$ python3 -q
>>> import numpy as np
>>> import numpy.linalg as la
>>> np.set_printoptions(precision=4, suppress=True, linewidth=140)
>>> W0 = np.loadtxt("run10.csv", delimiter=",")
>>> W0
array([[8., 6., 2.],
       [6., 9., 3.],
       [2., 3., 5.]])
>>> Q, Rm = la.qr(W0)
>>> Q.round(4) + 0
array([[-0.7845,  0.6202,  0.    ],
       [-0.5883, -0.7442, -0.3162],
       [-0.1961, -0.2481,  0.9487]])
>>> np.round(Q.T @ Q, 4) + 0
array([[1., 0., 0.],
       [0., 1., 0.],
       [0., 0., 1.]])
>>> np.round(abs(Rm[0, 0]), 4), np.round(la.norm(W0[:, 0]), 4)
(np.float64(10.198), np.float64(10.198))
>>> vals, V = la.eigh(W0)
>>> x0 = np.array([5, -2, 4])
>>> round(x0 @ W0 @ x0 / (x0 @ x0), 4), round(vals[0], 4), round(float(vals[-1]), 4)
(np.float64(5.0667), np.float64(2.2918), 15.7082)
>>> V * np.maximum(vals, 0) @ V.T
array([[8., 6., 2.],
       [6., 9., 3.],
       [2., 3., 5.]])
>>> V * np.sqrt(vals) @ V.T
array([[2.5909, 1.0954, 0.2954],
       [1.0954, 2.7386, 0.5477],
       [0.2954, 0.5477, 2.1477]])
>>> np.abs(W0).sum(axis=1).max(), np.round(np.abs(vals).max(), 4)
(np.float64(18.0), np.float64(15.7082))
>>> x0 = np.array([0, 3, -1])
>>> np.sign((W0 @ x0).round(6))
array([1., 1., 1.])
>>> (W0 @ x0).argmax()
np.int64(1)
>>> W0 @ np.eye(3)[1]
array([6., 9., 3.])
>>> (W0 * x0).sum(axis=1)
array([16., 24.,  4.])
>>> la.norm(W0 @ x0) <= la.norm(W0, 2) * la.norm(x0) + 1e-9
np.True_
>>> W0 @ (2 * x0)
array([32., 48.,  8.])
>>> np.einsum("ij,j->i", W0, x0)
array([16., 24.,  4.])
>>> x0 = np.ones(3)
>>> for _ in range(6):
...     x0 = W0 @ x0
...     x0 /= la.norm(x0)
...     print(round(x0 @ W0 @ x0, 4))
... 
15.6471
15.7045
15.708
15.7082
15.7082
15.7082
>>> x0
array([0.6324, 0.7071, 0.3163])
>>> def softmax(z):
...     e = np.exp(z - z.max(axis=-1, keepdims=True))
...     return e / e.sum(axis=-1, keepdims=True)
... 
>>> np.round(softmax(10 * W0[2]), 4) + 0
array([0., 0., 1.])
>>> softmax(W0[2])
array([0.042 , 0.1142, 0.8438])
>>> softmax(W0).sum(axis=1)
array([1., 1., 1.])
>>> S = W0 @ W0.T / np.sqrt(3)
>>> softmax(S).round(6).argmax(axis=1)
array([1, 1, 1])
>>> np.round(softmax(S + np.triu(np.full(S.shape, -np.inf), 1)), 4) + 0
array([[1.    , 0.    , 0.    ],
       [0.    , 1.    , 0.    ],
       [0.0031, 0.9968, 0.0001]])
>>> np.round(softmax(S), 4) + 0
array([[0.0903, 0.9097, 0.    ],
       [0.    , 1.    , 0.    ],
       [0.0031, 0.9968, 0.0001]])
>>> data = np.load("out12.npy")
>>> data
array([[ 2.7962, -0.1526,  1.0761],
       [ 0.6455, -0.0767, -2.9287],
       [-1.411 , -1.5668,  2.134 ],
       [-0.3345,  0.6153,  2.9171],
       [ 2.6436, -1.0502, -0.953 ],
       [ 1.563 , -2.5203, -0.4532],
       [ 0.3173, -2.7671, -1.1148],
       [-2.8506, -0.8035, -0.4783],
       [ 0.2452,  1.3734, -2.6559],
       [-1.8123, -1.8168, -1.554 ],
       [ 0.5408, -2.5429, -1.4971],
       [ 1.9782, -0.8506,  2.0888],
       [ 1.6441,  2.2568, -1.0972],
       [ 2.7487,  1.102 ,  0.4796],
       [-1.7296,  1.0251,  2.2266],
       [-0.3126,  1.1928,  2.7349],
       [ 0.7706, -0.0309,  2.8992],
       [-1.4428,  1.9191,  1.7987],
       [ 1.0182,  2.8143,  0.2079],
       [ 2.3139, -1.3092, -1.3899],
       [-1.3929, -0.5162, -2.6064],
       [-1.0501,  2.5947, -1.0792],
       [-2.4891, -0.6147,  1.5577],
       [-0.2535,  1.643 ,  2.4972],
       [ 1.6972,  2.077 , -1.3437],
       [ 1.7909, -1.934 ,  1.4325]])
>>> out = np.c_[data[:, :1] @ np.array([[-3]]), np.array([1, -3, 3, -3, 2, 0, -3, -1, -2, -1, 2, -1, -2, 0, -3, 3, -3, 2, 0, 3, 1, -3, 1, 0, 0, -1])]
>>> out
array([[-8.3886,  1.    ],
       [-1.9365, -3.    ],
       [ 4.233 ,  3.    ],
       [ 1.0035, -3.    ],
       [-7.9308,  2.    ],
       [-4.689 ,  0.    ],
       [-0.9519, -3.    ],
       [ 8.5518, -1.    ],
       [-0.7356, -2.    ],
       [ 5.4369, -1.    ],
       [-1.6224,  2.    ],
       [-5.9346, -1.    ],
       [-4.9323, -2.    ],
       [-8.2461,  0.    ],
       [ 5.1888, -3.    ],
       [ 0.9378,  3.    ],
       [-2.3118, -3.    ],
       [ 4.3284,  2.    ],
       [-3.0546,  0.    ],
       [-6.9417,  3.    ],
       [ 4.1787,  1.    ],
       [ 3.1503, -3.    ],
       [ 7.4673,  1.    ],
       [ 0.7605,  0.    ],
       [-5.0916,  0.    ],
       [-5.3727, -1.    ]])
>>> np.round(la.lstsq(data, out[:, 0])[0], 4) + 0
array([-3.,  0.,  0.])
>>> la.norm(la.qr(data)[0].T @ out, axis=0) ** 2 / ((out ** 2).sum(axis=0) + 1e-12)
array([1.    , 0.0439])
>>> la.matrix_rank(out)
np.int64(2)
